In [1]: import numpy as np

In [2]: np.set_printoptions(suppress=True, linewidth=200)

In [3]: rnd = lambda a: np.round(a, 2) + 0

In [4]: feats = np.loadtxt("sample6.csv", delimiter=",")

In [5]: print(feats)
[[-1.  2.  1.  0.  2.]
 [ 0. -3. -1.  2.  3.]
 [-2. -1.  0.  2.  3.]
 [ 0.  0.  0. -1. -3.]
 [ 0.  0.  0.  2. -2.]]

In [6]: q, vecs = np.linalg.qr(feats[:, :2])[0], np.linalg.qr(feats[:, 2:])[0]

In [7]: sigma = np.linalg.svd(q.T @ vecs, compute_uv=False)

In [8]: rnd(sigma)
Out[8]: array([1.  , 0.81])

In [9]: rnd(np.degrees(np.arccos(sigma.clip(0, 1))))
Out[9]: array([ 3.95, 35.95])

In [10]: B = np.linalg.inv(feats)

In [11]: print(rnd(np.linalg.det(feats) * np.linalg.det(B)))
1.0

In [12]: rnd(feats @ B)
Out[12]: 
array([[1., 0., 0., 0., 0.],
       [0., 1., 0., 0., 0.],
       [0., 0., 1., 0., 0.],
       [0., 0., 0., 1., 0.],
       [0., 0., 0., 0., 1.]])

In [13]: np.allclose(B, feats.T)
Out[13]: False

In [14]: rnd(np.linalg.slogdet(feats)[0])
Out[14]: np.float64(-1.0)

In [15]: rnd(B)
Out[15]: 
array([[ 1.  ,  1.  , -1.  ,  0.5 ,  0.25],
       [-2.  , -2.  ,  1.  , -2.25, -0.12],
       [ 6.  ,  5.  , -3.  ,  5.5 ,  0.75],
       [ 0.  ,  0.  ,  0.  , -0.25,  0.38],
       [ 0.  ,  0.  ,  0.  , -0.25, -0.12]])

In [16]: u = np.array([0, -1, 2])

In [17]: rnd(np.array([np.convolve(row, u, "same") for row in B]))
Out[17]: 
array([[ -1.  ,   1.  ,   3.  ,  -2.5 ,   0.75],
       [  2.  ,  -2.  ,  -5.  ,   4.25,  -4.37],
       [ -6.  ,   7.  ,  13.  , -11.5 ,  10.25],
       [  0.  ,   0.  ,   0.  ,   0.25,  -0.88],
       [  0.  ,   0.  ,   0.  ,   0.25,  -0.38]])

In [18]: rnd(np.correlate(B[3], B[4], "full"))
Out[18]: array([ 0.  ,  0.  ,  0.  ,  0.03,  0.02, -0.09,  0.  ,  0.  ,  0.  ])

In [19]: rng = np.random.default_rng(38)

In [20]: idx = rng.permutation(5)

In [21]: B = feats[:, idx] * rng.choice([-1, 1], 5)

In [22]: B
Out[22]: 
array([[ 2., -0.,  1.,  1., -2.],
       [ 3., -2., -1., -0.,  3.],
       [ 3., -2.,  0.,  2.,  1.],
       [-3.,  1.,  0., -0., -0.],
       [-2., -2.,  0., -0., -0.]])

In [23]: left, _, VT = np.linalg.svd(feats.T @ B)

In [24]: print(rnd(left @ VT))
[[ 0.  0.  0. -1.  0.]
 [ 0.  0.  0.  0. -1.]
 [ 0.  0.  1.  0.  0.]
 [ 0. -1.  0.  0.  0.]
 [ 1.  0.  0.  0.  0.]]

In [25]: rnd(np.linalg.lstsq(feats, B)[0])
Out[25]: 
array([[ 0.,  0.,  0., -1.,  0.],
       [ 0.,  0.,  0.,  0., -1.],
       [ 0.,  0.,  1.,  0.,  0.],
       [ 0., -1.,  0.,  0.,  0.],
       [ 1.,  0.,  0.,  0.,  0.]])

In [26]: A = np.load("block14.npy")

In [27]: rnd(A)
Out[27]: 
array([[ 0.09,  0.09, -0.22,  0.09, -0.03,  0.03,  0.09, -0.09],
       [ 0.09,  0.09, -0.22,  0.09, -0.03,  0.03,  0.09, -0.09],
       [-0.22, -0.22,  0.51, -0.22,  0.07, -0.07, -0.22,  0.22],
       [ 0.09,  0.09, -0.22,  0.09, -0.03,  0.03,  0.09, -0.09],
       [-0.03, -0.03,  0.07, -0.03,  0.01, -0.01, -0.03,  0.03],
       [ 0.03,  0.03, -0.07,  0.03, -0.01,  0.01,  0.03, -0.03],
       [ 0.09,  0.09, -0.22,  0.09, -0.03,  0.03,  0.09, -0.09],
       [-0.09, -0.09,  0.22, -0.09,  0.03, -0.03, -0.09,  0.09]])

In [28]: np.count_nonzero(A)
Out[28]: np.int64(64)

In [29]: rnd(A.sum(axis=1))
Out[29]: array([ 0.06,  0.06, -0.15,  0.06, -0.02,  0.02,  0.06, -0.06])

In [30]: np.linalg.matrix_rank(A)
Out[30]: np.int64(1)

In [31]: arr = 0.2 ** np.abs(np.subtract.outer(np.arange(8), np.arange(8)))

In [32]: rnd(arr)
Out[32]: 
array([[1.  , 0.2 , 0.04, 0.01, 0.  , 0.  , 0.  , 0.  ],
       [0.2 , 1.  , 0.2 , 0.04, 0.01, 0.  , 0.  , 0.  ],
       [0.04, 0.2 , 1.  , 0.2 , 0.04, 0.01, 0.  , 0.  ],
       [0.01, 0.04, 0.2 , 1.  , 0.2 , 0.04, 0.01, 0.  ],
       [0.  , 0.01, 0.04, 0.2 , 1.  , 0.2 , 0.04, 0.01],
       [0.  , 0.  , 0.01, 0.04, 0.2 , 1.  , 0.2 , 0.04],
       [0.  , 0.  , 0.  , 0.01, 0.04, 0.2 , 1.  , 0.2 ],
       [0.  , 0.  , 0.  , 0.  , 0.01, 0.04, 0.2 , 1.  ]])

In [33]: B = arr / np.linalg.norm(arr, axis=1, keepdims=True)

In [34]: gram = B @ B.T

In [35]: print(rnd(gram))
[[1.   0.38 0.11 0.03 0.01 0.   0.   0.  ]
 [0.38 1.   0.38 0.11 0.03 0.01 0.   0.  ]
 [0.11 0.38 1.   0.38 0.11 0.03 0.01 0.  ]
 [0.03 0.11 0.38 1.   0.38 0.11 0.03 0.01]
 [0.01 0.03 0.11 0.38 1.   0.38 0.11 0.03]
 [0.   0.01 0.03 0.11 0.38 1.   0.38 0.11]
 [0.   0.   0.01 0.03 0.11 0.38 1.   0.38]
 [0.   0.   0.   0.01 0.03 0.11 0.38 1.  ]]

In [36]: rnd(np.linalg.norm(B, axis=1))
Out[36]: array([1., 1., 1., 1., 1., 1., 1., 1.])

In [37]: (gram - 2 * np.eye(8)).round(6).argmax(axis=1)
Out[37]: array([1, 0, 1, 2, 3, 4, 7, 6])

In [38]: rnd(np.linalg.norm(arr[4] - arr[1]))
Out[38]: np.float64(1.45)

In [39]: print(rnd(np.linalg.norm(arr, 2)))
1.45

In [40]: rnd(np.linalg.norm(arr, "nuc"))
Out[40]: np.float64(8.0)

In [41]: rnd(np.linalg.norm(arr[4], 1)), rnd(np.linalg.norm(arr[4], np.inf))
Out[41]: (np.float64(1.5), np.float64(1.0))

In [42]: w, vecs = np.linalg.eigh(arr)

In [43]: x0 = np.array([3, 3, 1, 2, 0, -1, 1, 3])

In [44]: rnd(np.linalg.eigvalsh(arr[1:, 1:]))
Out[44]: array([0.68, 0.73, 0.82, 0.94, 1.1 , 1.29, 1.44])

In [45]: rnd(vecs * np.sqrt(w) @ vecs.T)
Out[45]: 
array([[0.99, 0.1 , 0.02, 0.  , 0.  , 0.  , 0.  , 0.  ],
       [0.1 , 0.99, 0.1 , 0.01, 0.  , 0.  , 0.  , 0.  ],
       [0.02, 0.1 , 0.99, 0.1 , 0.01, 0.  , 0.  , 0.  ],
       [0.  , 0.01, 0.1 , 0.99, 0.1 , 0.01, 0.  , 0.  ],
       [0.  , 0.  , 0.01, 0.1 , 0.99, 0.1 , 0.01, 0.  ],
       [0.  , 0.  , 0.  , 0.01, 0.1 , 0.99, 0.1 , 0.02],
       [0.  , 0.  , 0.  , 0.  , 0.01, 0.1 , 0.99, 0.1 ],
       [0.  , 0.  , 0.  , 0.  , 0.  , 0.02, 0.1 , 0.99]])

In [46]: rnd(np.abs(arr).sum(axis=1).max()), rnd(np.abs(w).max())
Out[46]: (np.float64(1.5), np.float64(1.45))

In [47]: B = arr + rng.integers(-2, 3, (8, 3)) @ rng.integers(-2, 3, (3, 8))

In [48]: rnd(B)
Out[48]: 
array([[ 0.  ,  2.2 , -1.96, -2.99, -3.  , -5.  , -3.  , -1.  ],
       [-1.8 ,  3.  , -1.8 , -3.96, -1.99, -4.  , -2.  ,  0.  ],
       [ 3.04, -0.8 ,  0.  ,  3.2 ,  0.04, -0.99, -2.  ,  0.  ],
       [-3.99,  0.04,  4.2 , -1.  ,  2.2 ,  6.04,  6.01,  0.  ],
       [ 3.  , -0.99, -2.96,  2.2 ,  2.  , -1.8 , -2.96,  2.01],
       [ 2.  , -2.  ,  0.01,  3.04,  3.2 ,  4.  ,  1.2 ,  2.04],
       [-6.  ,  2.  ,  2.  , -5.99,  0.04,  2.2 ,  5.  ,  0.2 ],
       [-1.  ,  0.  ,  2.  ,  0.  ,  0.01,  2.04,  2.2 ,  0.  ]])

In [49]: np.linalg.matrix_rank(B - arr, tol=1e-8)
Out[49]: np.int64(3)
